$ ipython --no-banner

In [1]: import numpy as np

In [2]: import numpy.linalg as la

In [3]: np.set_printoptions(precision=2, suppress=True, linewidth=120, floatmode="fixed")

In [4]: tidy = lambda a: np.round(a, 2) + 0

In [5]: X = np.loadtxt("out19.csv", delimiter=",")

In [6]: X
Out[6]: 
array([[-10.00,  -2.00,  -1.00,   5.00,  -8.00,   1.00,  -2.00,   4.00,  -3.00],
       [ -2.00,   6.00,   3.00,  -5.00,   7.00,  -3.00,   7.00,  -4.00,   8.00],
       [ -1.00,   3.00,   8.00,  -6.00,   0.00,   4.00,  -5.00,  -3.00,   3.00],
       [  5.00,  -5.00,  -6.00,  -2.00,  -6.00,   2.00,  -6.00, -10.00,   0.00],
       [ -8.00,   7.00,   0.00,  -6.00,  10.00,   4.00,  -7.00,  -5.00,   6.00],
       [  1.00,  -3.00,   4.00,   2.00,   4.00,  -4.00,  -1.00,   6.00,   1.00],
       [ -2.00,   7.00,  -5.00,  -6.00,  -7.00,  -1.00,  -8.00,  -4.00,   5.00],
       [  4.00,  -4.00,  -3.00, -10.00,  -5.00,   6.00,  -4.00,   2.00,  -1.00],
       [ -3.00,   8.00,   3.00,   0.00,   6.00,   1.00,   5.00,  -1.00,  -4.00]])

In [7]: A2 = la.inv(X)

In [8]: np.allclose(A2, X.T)
Out[8]: False

In [9]: tidy(la.cond(X))
Out[9]: np.float64(15.06)

In [10]: (np.abs(A2) > 1e-9).astype(int)
Out[10]: 
array([[1, 1, 1, 1, 1, 1, 1, 1, 1],
       [1, 1, 1, 1, 1, 1, 1, 1, 1],
       [1, 1, 1, 1, 1, 1, 1, 1, 1],
       [1, 1, 1, 1, 1, 1, 1, 1, 1],
       [1, 1, 1, 1, 1, 1, 1, 1, 1],
       [1, 1, 1, 1, 1, 1, 1, 1, 1],
       [1, 1, 1, 1, 1, 1, 1, 1, 1],
       [1, 1, 1, 1, 1, 1, 1, 1, 1],
       [1, 1, 1, 1, 1, 1, 1, 1, 1]])

In [11]: tidy(la.det(X) * la.det(A2))
Out[11]: np.float64(1.0)

In [12]: tidy(la.slogdet(X)[0])
Out[12]: np.float64(-1.0)

In [13]: evals, vecs = la.eigh(X)

In [14]: tidy(vecs.T @ X @ vecs)
Out[14]: 
array([[-24.82,   0.00,   0.00,   0.00,   0.00,   0.00,   0.00,   0.00,   0.00],
       [  0.00, -16.07,   0.00,   0.00,   0.00,   0.00,   0.00,   0.00,   0.00],
       [  0.00,   0.00, -10.07,   0.00,   0.00,   0.00,   0.00,   0.00,   0.00],
       [  0.00,   0.00,   0.00,  -6.63,   0.00,   0.00,   0.00,   0.00,   0.00],
       [  0.00,   0.00,   0.00,   0.00,  -1.75,   0.00,   0.00,   0.00,   0.00],
       [  0.00,   0.00,   0.00,   0.00,   0.00,   8.13,   0.00,   0.00,   0.00],
       [  0.00,   0.00,   0.00,   0.00,   0.00,   0.00,   9.96,   0.00,   0.00],
       [  0.00,   0.00,   0.00,   0.00,   0.00,   0.00,   0.00,  12.89,   0.00],
       [  0.00,   0.00,   0.00,   0.00,   0.00,   0.00,   0.00,   0.00,  26.35]])

In [15]: tidy(la.eigvalsh(X + -2 * np.eye(9)))
Out[15]: array([-26.82, -18.07, -12.07,  -8.63,  -3.75,   6.13,   7.96,  10.89,  24.35])

In [16]: tidy(vecs.T @ vecs)
Out[16]: 
array([[1.00, 0.00, 0.00, 0.00, 0.00, 0.00, 0.00, 0.00, 0.00],
       [0.00, 1.00, 0.00, 0.00, 0.00, 0.00, 0.00, 0.00, 0.00],
       [0.00, 0.00, 1.00, 0.00, 0.00, 0.00, 0.00, 0.00, 0.00],
       [0.00, 0.00, 0.00, 1.00, 0.00, 0.00, 0.00, 0.00, 0.00],
       [0.00, 0.00, 0.00, 0.00, 1.00, 0.00, 0.00, 0.00, 0.00],
       [0.00, 0.00, 0.00, 0.00, 0.00, 1.00, 0.00, 0.00, 0.00],
       [0.00, 0.00, 0.00, 0.00, 0.00, 0.00, 1.00, 0.00, 0.00],
       [0.00, 0.00, 0.00, 0.00, 0.00, 0.00, 0.00, 1.00, 0.00],
       [0.00, 0.00, 0.00, 0.00, 0.00, 0.00, 0.00, 0.00, 1.00]])

In [17]: (evals > 1e-8).sum(), (evals < -1e-8).sum()
Out[17]: (np.int64(4), np.int64(5))

In [18]: tidy(la.svd(X, compute_uv=False))
Out[18]: array([26.35, 24.82, 16.07, 12.89, 10.07,  9.96,  8.13,  6.63,  1.75])

In [19]: np.unique(evals.round(6) + 0, return_counts=True)[1]
Out[19]: array([1, 1, 1, 1, 1, 1, 1, 1, 1])

In [20]: np.abs(vecs[:, -1]).round(6).argmax()
Out[20]: np.int64(4)

In [21]: tidy(np.abs(vecs[:, -1]))
Out[21]: array([0.26, 0.53, 0.25, 0.27, 0.60, 0.00, 0.08, 0.20, 0.33])

In [22]: tidy(la.norm(X, axis=1))
Out[22]: array([14.97, 16.16, 13.00, 16.31, 19.36, 10.00, 16.40, 14.93, 12.69])

In [23]: tidy(la.norm(X, "nuc"))
Out[23]: np.float64(116.66)

In [24]: la.norm(X, axis=1).argmax()
Out[24]: np.int64(4)

In [25]: tidy(la.norm(X) ** 2 / la.norm(X, 2) ** 2)
Out[25]: np.float64(2.95)

In [26]: tidy(la.norm(X, axis=0))
Out[26]: array([14.97, 16.16, 13.00, 16.31, 19.36, 10.00, 16.40, 14.93, 12.69])

In [27]: X[7] @ X[2]
Out[27]: np.float64(55.0)

In [28]: arr = np.array([[2, 2, 3, 0, 1, 3, 0, 1],
    ...:     [2, 0, 1, 2, 3, 2, 1, 0],
    ...:     [0, 0, 0, 2, 1, 2, 3, 3],
    ...:     [2, 2, 0, 1, 0, 1, 3, 1],
    ...:     [2, 0, 3, 3, 2, 0, 1, 2],
    ...:     [1, 0, 3, 1, 2, 1, 3, 3],
    ...:     [2, 0, 1, 3, 0, 1, 2, 2],
    ...:     [2, 3, 3, 0, 0, 2, 3, 0]])

In [29]: arr
Out[29]: 
array([[2, 2, 3, 0, 1, 3, 0, 1],
       [2, 0, 1, 2, 3, 2, 1, 0],
       [0, 0, 0, 2, 1, 2, 3, 3],
       [2, 2, 0, 1, 0, 1, 3, 1],
       [2, 0, 3, 3, 2, 0, 1, 2],
       [1, 0, 3, 1, 2, 1, 3, 3],
       [2, 0, 1, 3, 0, 1, 2, 2],
       [2, 3, 3, 0, 0, 2, 3, 0]])

In [30]: rng = np.random.default_rng(83981)

In [31]: labels = rng.permutation(8)

In [32]: A2 = arr[:, labels] * rng.choice([-1, 1], 8)

In [33]: A2
Out[33]: 
array([[ 0,  1,  0, -2, -1, -2,  3, -3],
       [-1,  3,  2,  0,  0, -2,  2, -1],
       [-3,  1,  2,  0, -3,  0,  2,  0],
       [-3,  0,  1, -2, -1, -2,  1,  0],
       [-1,  2,  3,  0, -2, -2,  0, -3],
       [-3,  2,  1,  0, -3, -1,  1, -3],
       [-2,  0,  3,  0, -2, -2,  1, -1],
       [-3,  0,  0, -3,  0, -2,  2, -3]])

In [34]: U, _, Vh = la.svd(arr.T @ A2)

In [35]: labels
Out[35]: array([6, 4, 3, 1, 7, 0, 5, 2])

In [36]: x = np.array([5, 0, 1, 5, 1, 1, 5, 1])

In [37]: arr @ np.ones(8)
Out[37]: array([12.00, 11.00, 11.00, 10.00, 13.00, 14.00, 11.00, 13.00])

In [38]: la.norm(arr @ x) <= la.norm(arr, 2) * la.norm(x) + 1e-9
Out[38]: np.True_

In [39]: np.einsum("ij,j->i", arr, x)
Out[39]: array([18, 31, 31, 32, 37, 34, 39, 30])

In [40]: arr @ np.eye(8)[3]
Out[40]: array([0.00, 2.00, 2.00, 1.00, 3.00, 1.00, 3.00, 0.00])

In [41]: arr @ (2 * x)
Out[41]: array([36, 62, 62, 64, 74, 68, 78, 60])
